>>> import numpy as np
>>> import numpy.linalg as la
>>> np.set_printoptions(precision=3, suppress=True, linewidth=100)
>>> E = np.loadtxt("dump.csv", delimiter=",")
>>> E
array([[0., 0., 1., 1., 0., 1.],
       [0., 0., 0., 0., 0., 1.],
       [1., 0., 0., 1., 0., 0.],
       [1., 0., 1., 0., 1., 1.],
       [0., 0., 0., 1., 0., 0.],
       [1., 1., 0., 1., 0., 0.]])
>>> np.round(la.eigvalsh(E).min(), 3)
np.float64(-1.894)
>>> print(np.all(la.eigvalsh(E) > 0))
False
>>> x0 = np.array([-1, -2, -4, 2, 5, -4])
>>> rhs = E @ x0
>>> c, lr = np.zeros(6), 1 / la.norm(E, 2) ** 2
>>> for i in range(25):
...     c -= lr * E.T @ (E @ c - rhs)
...     if i % 5 == 0: print(i, round(la.norm(E @ c - rhs), 3))
... 
0 4.545
5 2.603
10 2.07
15 1.749
20 1.54
>>> c
array([ 0.428, -1.988, -2.17 ,  0.802,  1.427, -4.079])
>>> E @ E
array([[3., 1., 1., 2., 1., 1.],
       [1., 1., 0., 1., 0., 0.],
       [1., 0., 2., 1., 1., 2.],
       [2., 1., 1., 4., 0., 1.],
       [1., 0., 1., 0., 1., 1.],
       [1., 0., 2., 1., 1., 3.]])
>>> E.sum(axis=0)
array([3., 1., 2., 4., 1., 3.])
>>> L = np.diag(E.sum(axis=1)) - E
>>> print(L)
[[ 3.  0. -1. -1.  0. -1.]
 [ 0.  1.  0.  0.  0. -1.]
 [-1.  0.  2. -1.  0.  0.]
 [-1.  0. -1.  4. -1. -1.]
 [ 0.  0.  0. -1.  1.  0.]
 [-1. -1.  0. -1.  0.  3.]]
>>> np.round(la.eigvalsh(L), 3) + 0
array([0.   , 0.697, 1.139, 2.746, 4.303, 5.115])
>>> la.matrix_rank(L)
np.int64(5)
>>> evals, V = la.eigh(L)
>>> print(evals.round(3) + 0)
[0.    0.697 1.139 2.746 4.303 5.115]
>>> np.round(V.T @ L @ V, 3) + 0
array([[0.   , 0.   , 0.   , 0.   , 0.   , 0.   ],
       [0.   , 0.697, 0.   , 0.   , 0.   , 0.   ],
       [0.   , 0.   , 1.139, 0.   , 0.   , 0.   ],
       [0.   , 0.   , 0.   , 2.746, 0.   , 0.   ],
       [0.   , 0.   , 0.   , 0.   , 4.303, 0.   ],
       [0.   , 0.   , 0.   , 0.   , 0.   , 5.115]])
>>> np.unique(evals.round(6) + 0, return_counts=True)[1]
array([1, 1, 1, 1, 1, 1])
>>> np.round(V.T @ V, 3) + 0
array([[1., 0., 0., 0., 0., 0.],
       [0., 1., 0., 0., 0., 0.],
       [0., 0., 1., 0., 0., 0.],
       [0., 0., 0., 1., 0., 0.],
       [0., 0., 0., 0., 1., 0.],
       [0., 0., 0., 0., 0., 1.]])
>>> evals.sum(), np.trace(L)
(np.float64(14.0), np.float64(14.0))
>>> np.round(V @ np.diag(evals) @ V.T, 3) + 0
array([[ 3.,  0., -1., -1.,  0., -1.],
       [ 0.,  1.,  0.,  0.,  0., -1.],
       [-1.,  0.,  2., -1.,  0.,  0.],
       [-1.,  0., -1.,  4., -1., -1.],
       [ 0.,  0.,  0., -1.,  1.,  0.],
       [-1., -1.,  0., -1.,  0.,  3.]])
